$ ipython --no-banner

In [1]: import numpy as np

In [2]: np.set_printoptions(precision=2, suppress=True, linewidth=200, legacy="1.25")

In [3]: rd = lambda a: np.round(a, 2) + 0

In [4]: E = np.load("m.npy")

In [5]: E
Out[5]: 
array([[ 1, -2,  4, -8],
       [ 1, -1,  1, -1],
       [ 1,  0,  0,  0],
       [ 1,  1,  1,  1],
       [ 1,  2,  4,  8]])

In [6]: other = np.array([[4, -1, 2], [-4, -2, 1]])

In [7]: Z = np.kron(other, E)

In [8]: np.linalg.matrix_rank(Z)
Out[8]: 8

In [9]: Z.shape
Out[9]: (10, 12)

In [10]: Z
Out[10]: 
array([[  4,  -8,  16, -32,  -1,   2,  -4,   8,   2,  -4,   8, -16],
       [  4,  -4,   4,  -4,  -1,   1,  -1,   1,   2,  -2,   2,  -2],
       [  4,   0,   0,   0,  -1,   0,   0,   0,   2,   0,   0,   0],
       [  4,   4,   4,   4,  -1,  -1,  -1,  -1,   2,   2,   2,   2],
       [  4,   8,  16,  32,  -1,  -2,  -4,  -8,   2,   4,   8,  16],
       [ -4,   8, -16,  32,  -2,   4,  -8,  16,   1,  -2,   4,  -8],
       [ -4,   4,  -4,   4,  -2,   2,  -2,   2,   1,  -1,   1,  -1],
       [ -4,   0,   0,   0,  -2,   0,   0,   0,   1,   0,   0,   0],
       [ -4,  -4,  -4,  -4,  -2,  -2,  -2,  -2,   1,   1,   1,   1],
       [ -4,  -8, -16, -32,  -2,  -4,  -8, -16,   1,   2,   4,   8]])

In [11]: rank = np.linalg.matrix_rank(Z)

In [12]: rank
Out[12]: 8

In [13]: N = np.linalg.svd(Z)[2][rank:].T

In [14]: [int(np.linalg.matrix_rank(Z[:i])) for i in range(1, len(Z) + 1)]
Out[14]: [1, 2, 3, 4, 4, 5, 6, 7, 8, 8]

In [15]: feats = np.array([[1, 0, 0, 0], [2, 1, 0, 0], [0, 2, 1, 0], [2, 2, 1, 1]])

In [16]: np.linalg.matrix_power(feats, 3)
Out[16]: 
array([[ 1,  0,  0,  0],
       [ 6,  1,  0,  0],
       [12,  6,  1,  0],
       [22, 12,  3,  1]])

In [17]: (feats - feats.T) / 2
Out[17]: 
array([[ 0. , -1. ,  0. , -1. ],
       [ 1. ,  0. , -1. , -1. ],
       [ 0. ,  1. ,  0. , -0.5],
       [ 1. ,  1. ,  0.5,  0. ]])

In [18]: rd(np.abs(np.linalg.eigvals(feats)).max())
Out[18]: 1.0

In [19]: feats @ feats
Out[19]: 
array([[1, 0, 0, 0],
       [4, 1, 0, 0],
       [4, 4, 1, 0],
       [8, 6, 2, 1]])

In [20]: np.allclose(feats, feats.T)
Out[20]: False

In [21]: np.allclose(feats @ feats.T, feats.T @ feats)
Out[21]: False

In [22]: rd(np.linalg.det(feats))
Out[22]: 1.0
